% ipython --no-banner

In [1]: import numpy as np

In [2]: np.set_printoptions(precision=3, suppress=True, linewidth=140)

In [3]: def rnd(a):
   ...:     return np.round(a, 3) + 0
   ...: 

In [4]: m1 = np.loadtxt("data.csv", delimiter=",")

In [5]: rnd(m1)
Out[5]: 
array([[-0.033, -0.815,  0.489],
       [ 0.696,  0.36 ,  0.39 ],
       [-0.398,  0.199, -0.228],
       [-0.596,  0.319,  0.552],
       [ 0.033, -0.253, -0.502]])

In [6]: # keeps lengths

In [7]: x0 = np.array([-3, -3, 5])

In [8]: y = m1 @ x0

In [9]: rnd(np.linalg.solve(m1.T @ m1, m1.T @ y))
Out[9]: array([-3., -3.,  5.])

In [10]: print(rnd(np.linalg.pinv(m1) @ m1))
[[1. 0. 0.]
 [0. 1. 0.]
 [0. 0. 1.]]

In [11]: rng = np.random.default_rng(61)

In [12]: y = y + 0.05 * rng.normal(size=5)

In [13]: rnd(y)
Out[13]: array([ 4.96 , -1.27 , -0.493,  3.538, -1.939])

In [14]: beta, *_ = np.linalg.lstsq(m1, y)

In [15]: rnd(beta)
Out[15]: array([-3.026, -2.981,  4.967])

In [16]: rnd(m1.T @ (y - m1 @ beta))
Out[16]: array([0., 0., 0.])

In [17]: beta.round()
Out[17]: array([-3., -3.,  5.])

In [18]: [round(float(np.linalg.norm(np.linalg.solve(m1.T @ m1 + lam * np.eye(3), m1.T @ y))), 2) for lam in (0, 1, 10, 100)]
Out[18]: [6.54, 3.27, 0.59, 0.06]

In [19]: B = np.c_[m1[:, :1] @ np.array([[-1]]), np.array([2, 2, 3, 0, 0])]

In [20]: print(rnd(B))
[[ 0.033  2.   ]
 [-0.696  2.   ]
 [ 0.398  3.   ]
 [ 0.596  0.   ]
 [-0.033  0.   ]]

In [21]: np.linalg.matrix_rank(np.c_[m1, B])
Out[21]: np.int64(4)

In [22]: rnd(np.linalg.norm(np.linalg.qr(m1)[0].T @ B, axis=0) ** 2 / ((B ** 2).sum(axis=0) + 1e-12))
Out[22]: array([1.   , 0.074])

In [23]: x0 = np.array([1, 2])

In [24]: y = B @ x0

In [25]: print(rnd(np.linalg.pinv(B) @ B))
[[1. 0.]
 [0. 1.]]

In [26]: y = y + 0.02 * rng.normal(size=5)

In [27]: rnd(y)
Out[27]: array([4.046, 3.321, 6.379, 0.585, 0.022])

In [28]: beta, *_ = np.linalg.lstsq(B, y)

In [29]: beta.round()
Out[29]: array([1., 2.])

In [30]: q, _ = np.linalg.qr(np.array([[0.7, 0.4, 0.1, -0.6, -1.1],
    ...:     [1.8, -0.1, -1.1, 0.0, 0.2],
    ...:     [0.0, 0.3, 0.1, 1.0, -1.3],
    ...:     [0.2, 1.4, -0.7, -0.3, 0.2],
    ...:     [-2.2, -1.0, 0.4, 0.0, -1.1]]))

In [31]: data = 4 * q

In [32]: rnd(data)
Out[32]: 
array([[-0.954,  0.486, -1.585,  1.925,  2.939],
       [-2.454, -1.635,  2.494, -0.282,  1.004],
       [ 0.   ,  0.767, -0.609, -3.437,  1.796],
       [-0.273,  3.427,  1.988,  0.47 ,  0.109],
       [ 2.999, -0.871,  1.717,  0.424,  1.766]])

In [33]: B = np.linalg.inv(data)

In [34]: rnd(np.linalg.det(data) * np.linalg.det(B))
Out[34]: np.float64(1.0)

In [35]: print(rnd(np.linalg.slogdet(data)[0]))
1.0

In [36]: (np.abs(B) > 1e-9).astype(int)
Out[36]: 
array([[1, 1, 0, 1, 1],
       [1, 1, 1, 1, 1],
       [1, 1, 1, 1, 1],
       [1, 1, 1, 1, 1],
       [1, 1, 1, 1, 1]])

In [37]: rnd(np.linalg.inv(B))
Out[37]: 
array([[-0.954,  0.486, -1.585,  1.925,  2.939],
       [-2.454, -1.635,  2.494, -0.282,  1.004],
       [ 0.   ,  0.767, -0.609, -3.437,  1.796],
       [-0.273,  3.427,  1.988,  0.47 ,  0.109],
       [ 2.999, -0.871,  1.717,  0.424,  1.766]])

In [38]: P = np.triu(np.array([[0, -1, 2, -1, -1],
    ...:     [-2, -1, -1, 2, 3],
    ...:     [1, -2, 1, 0, -2],
    ...:     [-1, 1, -3, 2, 3],
    ...:     [-1, -2, 3, 2, 3]]), 1) + np.eye(5)

In [39]: B = P @ data @ np.linalg.inv(P)

In [40]: np.linalg.matrix_rank(B)
Out[40]: np.int64(5)

In [41]: rnd(np.linalg.det(B))
Out[41]: np.float64(1024.0)

In [42]: rnd(np.trace(B)), rnd(np.trace(data))
Out[42]: (np.float64(-0.962), np.float64(-0.962))

In [43]: t3 = np.stack([data, -1 * data, data[::-1]])

In [44]: rnd(np.linalg.norm(t3, axis=(1, 2)))
Out[44]: array([8.944, 8.944, 8.944])

In [45]: rnd(np.einsum("bij,cij->bc", t3, t3))
Out[45]: 
array([[ 80., -80.,  16.],
       [-80.,  80., -16.],
       [ 16., -16.,  80.]])

In [46]: t3.shape
Out[46]: (3, 5, 5)

In [47]: (t3 @ data.T).shape
Out[47]: (3, 5, 5)

In [48]: x0 = np.array([4, 3, 2, 1, 2])

In [49]: a = np.maximum(data @ x0, 0)

In [50]: rnd(np.maximum(data @ (3 * x0), 0))
Out[50]: array([ 6.825,  0.   ,  3.716, 41.555, 50.316])

In [51]: print(rnd(np.tanh(data @ x0)))
[ 0.979 -1.     0.845  1.     1.   ]

In [52]: rnd(data.T @ a)
Out[52]: array([44.352, 34.909, 51.969, 13.741, 40.035])

In [53]: rnd(data * (a > 1e-9)[:, None])
Out[53]: 
array([[-0.954,  0.486, -1.585,  1.925,  2.939],
       [ 0.   ,  0.   ,  0.   ,  0.   ,  0.   ],
       [ 0.   ,  0.767, -0.609, -3.437,  1.796],
       [-0.273,  3.427,  1.988,  0.47 ,  0.109],
       [ 2.999, -0.871,  1.717,  0.424,  1.766]])

In [54]: X = np.array([[-0.7, -0.3, 1.5, -0.8, 0.0, 0.0, -0.8, -0.2],
    ...:     [0.0, -0.7, 0.0, 1.5, 0.6, -0.5, -0.4, -0.4],
    ...:     [-1.3, -1.1, 0.0, 0.2, -1.1, -0.7, 0.4, -0.5],
    ...:     [-0.1, 0.1, 0.4, 0.7, 0.0, 0.7, 0.5, -0.7],
    ...:     [0.0, 0.9, 0.5, 0.9, 0.0, -0.5, 0.2, 0.4],
    ...:     [0.5, 0.6, -1.1, 0.6, -0.2, -0.9, 1.4, -1.0],
    ...:     [0.6, 0.1, -0.7, -0.5, 0.6, -0.6, 1.9, -0.2],
    ...:     [0.8, -0.8, -0.6, -0.2, 0.0, -0.1, -0.5, 1.5]])

In [55]: X
Out[55]: 
array([[-0.7, -0.3,  1.5, -0.8,  0. ,  0. , -0.8, -0.2],
       [ 0. , -0.7,  0. ,  1.5,  0.6, -0.5, -0.4, -0.4],
       [-1.3, -1.1,  0. ,  0.2, -1.1, -0.7,  0.4, -0.5],
       [-0.1,  0.1,  0.4,  0.7,  0. ,  0.7,  0.5, -0.7],
       [ 0. ,  0.9,  0.5,  0.9,  0. , -0.5,  0.2,  0.4],
       [ 0.5,  0.6, -1.1,  0.6, -0.2, -0.9,  1.4, -1. ],
       [ 0.6,  0.1, -0.7, -0.5,  0.6, -0.6,  1.9, -0.2],
       [ 0.8, -0.8, -0.6, -0.2,  0. , -0.1, -0.5,  1.5]])

In [56]: print(np.allclose(X @ X.T, X.T @ X))
False

In [57]: print(np.trace(X))
1.8

In [58]: print(np.allclose(X, X.T))
False

In [59]: rnd((X - X.T) / 2)
Out[59]: 
array([[ 0.  , -0.15,  1.4 , -0.35,  0.  , -0.25, -0.7 , -0.5 ],
       [ 0.15,  0.  ,  0.55,  0.7 , -0.15, -0.55, -0.25,  0.2 ],
       [-1.4 , -0.55,  0.  , -0.1 , -0.8 ,  0.2 ,  0.55,  0.05],
       [ 0.35, -0.7 ,  0.1 ,  0.  , -0.45,  0.05,  0.5 , -0.25],
       [ 0.  ,  0.15,  0.8 ,  0.45,  0.  , -0.15, -0.2 ,  0.2 ],
       [ 0.25,  0.55, -0.2 , -0.05,  0.15,  0.  ,  1.  , -0.45],
       [ 0.7 ,  0.25, -0.55, -0.5 ,  0.2 , -1.  ,  0.  ,  0.15],
       [ 0.5 , -0.2 , -0.05,  0.25, -0.2 ,  0.45, -0.15,  0.  ]])

In [60]: def softmax(z):
    ...:     e = np.exp(z - z.max(axis=-1, keepdims=True))
    ...:     return e / e.sum(axis=-1, keepdims=True)
    ...: 

In [61]: rnd(softmax(10 * X[1]))
Out[61]: array([0., 0., 0., 1., 0., 0., 0., 0.])

In [62]: rnd(softmax(X[1] + -1))
Out[62]: array([0.093, 0.046, 0.093, 0.417, 0.17 , 0.056, 0.062, 0.062])

In [63]: scores = X @ X.T / np.sqrt(8)

In [64]: softmax(scores).round(6).argmax(axis=1)
Out[64]: array([0, 1, 2, 3, 4, 5, 6, 7])

In [65]: rnd(softmax(scores)[1] @ X)
Out[65]: array([-0.05 , -0.257, -0.009,  0.649,  0.082, -0.368,  0.177, -0.231])

In [66]: labels = rng.permutation(8)

In [67]: labels
Out[67]: array([1, 3, 2, 7, 6, 4, 0, 5])

In [68]: B = X[labels][:, labels]

In [69]: rnd(np.trace(B))
Out[69]: np.float64(1.8)

In [70]: rnd(np.sort(np.abs(np.linalg.eigvals(B))))
Out[70]: array([0.93 , 0.93 , 1.658, 1.658, 1.662, 1.662, 1.844, 1.844])

In [71]: mat = np.loadtxt("run12.csv", delimiter=",")

In [72]: rnd(mat)
Out[72]: 
array([[ 0.943,  0.137,  0.011,  0.16 ,  0.095],
       [ 0.137,  0.67 , -0.027, -0.386, -0.23 ],
       [ 0.011, -0.027,  0.998, -0.032, -0.019],
       [ 0.16 , -0.386, -0.032,  0.549, -0.268],
       [ 0.095, -0.23 , -0.019, -0.268,  0.84 ]])

In [73]: q, r_ = np.linalg.qr(data)

In [74]: rnd(np.abs(np.diag(r_)))
Out[74]: array([4., 4., 4., 4., 4.])

In [75]: rnd(q @ r_)
Out[75]: 
array([[-0.954,  0.486, -1.585,  1.925,  2.939],
       [-2.454, -1.635,  2.494, -0.282,  1.004],
       [ 0.   ,  0.767, -0.609, -3.437,  1.796],
       [-0.273,  3.427,  1.988,  0.47 ,  0.109],
       [ 2.999, -0.871,  1.717,  0.424,  1.766]])

In [76]: rnd(abs(r_[0, 0])), rnd(np.linalg.norm(data[:, 0]))
Out[76]: (np.float64(4.0), np.float64(4.0))

In [77]: print(np.allclose(r_.T @ r_, data.T @ data))
True

In [78]: rnd(r_)
Out[78]: 
array([[4., 0., 0., 0., 0.],
       [0., 4., 0., 0., 0.],
       [0., 0., 4., 0., 0.],
       [0., 0., 0., 4., 0.],
       [0., 0., 0., 0., 4.]])

In [79]: Uu, s, Vh = np.linalg.svd(mat)

In [80]: V = Vh[:(s > 1e-8).sum()]

In [81]: x0 = mat[1] + -1 * mat[4] + rng.integers(2) * np.eye(5)[0]

In [82]: rnd(x0)
Out[82]: array([ 0.042,  0.9  , -0.008, -0.117, -1.07 ])

In [83]: print(rnd(np.diag(V.T @ V)))
[0.943 0.67  0.998 0.549 0.84 ]

In [84]: np.linalg.matrix_rank(np.vstack([mat, x0]))
Out[84]: np.int64(4)

In [85]: print(rnd(np.linalg.det(mat.T)))
0.0

In [86]: rnd(np.linalg.det(mat[::-1]))
Out[86]: np.float64(0.0)

In [87]: rnd(np.kron(np.eye(2, dtype=int), mat))
Out[87]: 
array([[ 0.943,  0.137,  0.011,  0.16 ,  0.095,  0.   ,  0.   ,  0.   ,  0.   ,  0.   ],
       [ 0.137,  0.67 , -0.027, -0.386, -0.23 ,  0.   ,  0.   ,  0.   ,  0.   ,  0.   ],
       [ 0.011, -0.027,  0.998, -0.032, -0.019,  0.   ,  0.   ,  0.   ,  0.   ,  0.   ],
       [ 0.16 , -0.386, -0.032,  0.549, -0.268,  0.   ,  0.   ,  0.   ,  0.   ,  0.   ],
       [ 0.095, -0.23 , -0.019, -0.268,  0.84 ,  0.   ,  0.   ,  0.   ,  0.   ,  0.   ],
       [ 0.   ,  0.   ,  0.   ,  0.   ,  0.   ,  0.943,  0.137,  0.011,  0.16 ,  0.095],
       [ 0.   ,  0.   ,  0.   ,  0.   ,  0.   ,  0.137,  0.67 , -0.027, -0.386, -0.23 ],
       [ 0.   ,  0.   ,  0.   ,  0.   ,  0.   ,  0.011, -0.027,  0.998, -0.032, -0.019],
       [ 0.   ,  0.   ,  0.   ,  0.   ,  0.   ,  0.16 , -0.386, -0.032,  0.549, -0.268],
       [ 0.   ,  0.   ,  0.   ,  0.   ,  0.   ,  0.095, -0.23 , -0.019, -0.268,  0.84 ]])
